% ipython --no-banner

In [1]: import numpy as np

In [2]: np.set_printoptions(suppress=True, linewidth=200)

In [3]: M = np.load("m.npy")

In [4]: print(M)
[[ 3  3  3  3  3  3  3]
 [ 3  6  6  6  6  6  6]
 [ 3  6  9  9  9  9  9]
 [ 3  6  9 12 12 12 12]
 [ 3  6  9 12 15 15 15]
 [ 3  6  9 12 15 18 18]
 [ 3  6  9 12 15 18 21]]

In [5]: other = M / np.linalg.norm(M, axis=1, keepdims=True)

In [6]: G = other @ other.T

In [7]: print(G[1].round(1))
[1.  1.  1.  1.  1.  0.9 0.9]

In [8]: print(round(float(np.degrees(np.arccos(np.clip(G[1, 0], -1, 1)))), 1))
10.7

In [9]: th = np.radians(15)

In [10]: R = np.eye(7)

In [11]: R[3, 3] = R[0, 0] = np.cos(th)

In [12]: R[3, 0], R[0, 3] = -np.sin(th), np.sin(th)

In [13]: print(R.round(1))
[[ 1.   0.   0.   0.3  0.   0.   0. ]
 [ 0.   1.   0.   0.   0.   0.   0. ]
 [ 0.   0.   1.   0.   0.   0.   0. ]
 [-0.3  0.   0.   1.   0.   0.   0. ]
 [ 0.   0.   0.   0.   1.   0.   0. ]
 [ 0.   0.   0.   0.   0.   1.   0. ]
 [ 0.   0.   0.   0.   0.   0.   1. ]]

In [14]: other = M @ R.T

In [15]: print(np.round(np.linalg.svd(M, compute_uv=False), 1), np.round(np.linalg.svd(other, compute_uv=False), 1))
[68.6  7.9  3.   1.7  1.1  0.9  0.8] [68.6  7.9  3.   1.7  1.1  0.9  0.8]

In [16]: print(np.round(np.linalg.det(R), 1), round(float(np.trace(R)), 1))
1.0 6.9

In [17]: print(np.allclose(np.linalg.norm(M, axis=1), np.linalg.norm(other, axis=1)))
True

In [18]: x = np.array([0, 6, -4, -6, 3, 6, -1])

In [19]: rhs = R @ x

In [20]: print(rhs.round(1))
[-1.6  6.  -4.  -5.8  3.   6.  -1. ]

In [21]: print(np.round(np.linalg.solve(R, rhs + R[:, 0]), 1))
[ 1.  6. -4. -6.  3.  6. -1.]

In [22]: print(np.round(np.linalg.solve(R, 2 * rhs), 1) + 0)
[  0.  12.  -8. -12.   6.  12.  -2.]

In [23]: print(np.round(np.linalg.solve(R, rhs), 1) + 0)
[ 0.  6. -4. -6.  3.  6. -1.]

In [24]: J = np.loadtxt("x.csv", delimiter=",")

In [25]: print(J)
[[-1.8  1.6  0.7  0.5  0.7]
 [-3.4  3.1  1.3  1.   1.2]
 [-1.8  1.5  0.8  0.8  0.5]
 [-1.6  1.4  0.6  0.5  0.7]
 [ 0.1  0.  -0.1  0.1  0. ]
 [-5.2  4.4  1.8  1.5  1.7]
 [-5.1  4.6  1.8  1.5  1.8]
 [-0.1 -0.1  0.   0.1  0.1]
 [-3.3  3.1  1.   1.   1.1]
 [-0.1 -0.1 -0.2  0.1  0. ]
 [-3.5  3.   1.3  1.   1.2]
 [ 0.  -0.1 -0.1  0.   0.1]
 [-5.1  4.4  1.7  1.6  2. ]
 [ 0.1 -0.1  0.   0.1 -0.1]
 [-5.1  4.7  1.9  1.7  1.8]
 [ 0.1 -0.1  0.1  0.   0.1]
 [ 0.1  0.1  0.  -0.1  0. ]
 [-3.3  3.   1.1  1.   1.2]
 [ 0.1  0.   0.1  0.1 -0.1]
 [-1.7  1.4  0.6  0.4  0.5]
 [-1.8  1.3  0.6  0.4  0.4]
 [-3.5  3.1  1.1  0.9  1.3]
 [ 0.1 -0.1 -0.1 -0.2  0.1]
 [-5.2  4.5  1.7  1.4  1.7]]

In [26]: print(np.linalg.cond(J) > 100)
False

In [27]: print(np.linalg.matrix_rank(J, rtol=0.1))
1

In [28]: print(round(np.linalg.norm(J, 2) / np.linalg.norm(J), 1))
1.0

In [29]: m1 = np.array([[1.4, -1.7, -0.9, 1.9],
    ...:     [0.7, 1.2, 1.1, 0.9],
    ...:     [0.9, -0.1, 1.6, 0.8],
    ...:     [-0.9, -0.2, 0.9, 1.0]])

In [30]: other = m1 / np.linalg.norm(m1, axis=1, keepdims=True)

In [31]: G = other @ other.T

In [32]: print((G - 2 * np.eye(4)).round(6).argmax(axis=1))
[2 2 1 2]

In [33]: print(round(float(np.degrees(np.arccos(np.clip(G[3, 2], -1, 1)))), 1))
63.7

In [34]: print(G[3].round(1) + 0)
[0.  0.3 0.4 1. ]

In [35]: print((np.abs(G) > 0.9).astype(int))
[[1 0 0 0]
 [0 1 0 0]
 [0 0 1 0]
 [0 0 0 1]]

In [36]: print(G.round(1) + 0)
[[ 1.  -0.1  0.2  0. ]
 [-0.1  1.   0.8  0.3]
 [ 0.2  0.8  1.   0.4]
 [ 0.   0.3  0.4  1. ]]

In [37]: print(np.round(np.linalg.norm(other, axis=1), 1))
[1. 1. 1. 1.]

In [38]: print(round(float(np.linalg.det(m1)), 1))
10.5

In [39]: print(np.allclose(m1, m1.T))
False

In [40]: print(np.round(m1 @ m1, 1) + 0)
[[-1.8 -4.7 -2.9  2.3]
 [ 2.   0.   3.3  4.2]
 [ 1.9 -2.   2.4  3.7]
 [-1.5  1.   2.9 -0.2]]

In [41]: print(round(float(np.abs(np.linalg.eigvals(m1)).max()), 1))
2.1

In [42]: print(np.round((m1 + m1.T) / 2, 1))
[[ 1.4 -0.5  0.   0.5]
 [-0.5  1.2  0.5  0.4]
 [ 0.   0.5  1.6  0.8]
 [ 0.5  0.4  0.8  1. ]]

In [43]: print(np.allclose(m1 @ m1.T, m1.T @ m1))
False

In [44]: print(round(float(np.trace(m1)), 1))
5.2

In [45]: F = np.load("dump.npy")

In [46]: print(F)
[[3. 4. 0. 0. 0. 0. 0.]
 [4. 0. 4. 0. 0. 0. 0.]
 [0. 4. 1. 4. 0. 0. 0.]
 [0. 0. 4. 3. 4. 0. 0.]
 [0. 0. 0. 4. 3. 4. 0.]
 [0. 0. 0. 0. 4. 3. 4.]
 [0. 0. 0. 0. 0. 4. 2.]]

In [47]: # equal to its transpose

In [48]: other = F[0, 0] * F[1:] - np.outer(F[1:, 0], F[0])

In [49]: print(other)
[[  0. -16.  12.   0.   0.   0.   0.]
 [  0.  12.   3.  12.   0.   0.   0.]
 [  0.   0.  12.   9.  12.   0.   0.]
 [  0.   0.   0.  12.   9.  12.   0.]
 [  0.   0.   0.   0.  12.   9.  12.]
 [  0.   0.   0.   0.   0.  12.   6.]]

In [50]: print(np.round(F[:, 0] / F[0, 0], 1))
[1.  1.3 0.  0.  0.  0.  0. ]

In [51]: print(np.linalg.matrix_rank(other), np.linalg.matrix_rank(F))
6 7

In [52]: print(np.flatnonzero(~other.round(6).any(axis=1)))
[]

In [53]: labels = J[:, 2] > np.median(J[:, 2])

In [54]: u = J[labels].mean(axis=0) - J[~labels].mean(axis=0)

In [55]: print(((J - J.mean(axis=0)) @ u > 0).astype(int))
[0 1 0 0 0 1 1 0 1 0 1 0 1 0 1 0 0 1 0 0 0 1 0 1]

In [56]: print(np.argsort(-np.abs(u).round(6), kind="stable"))
[0 1 2 4 3]
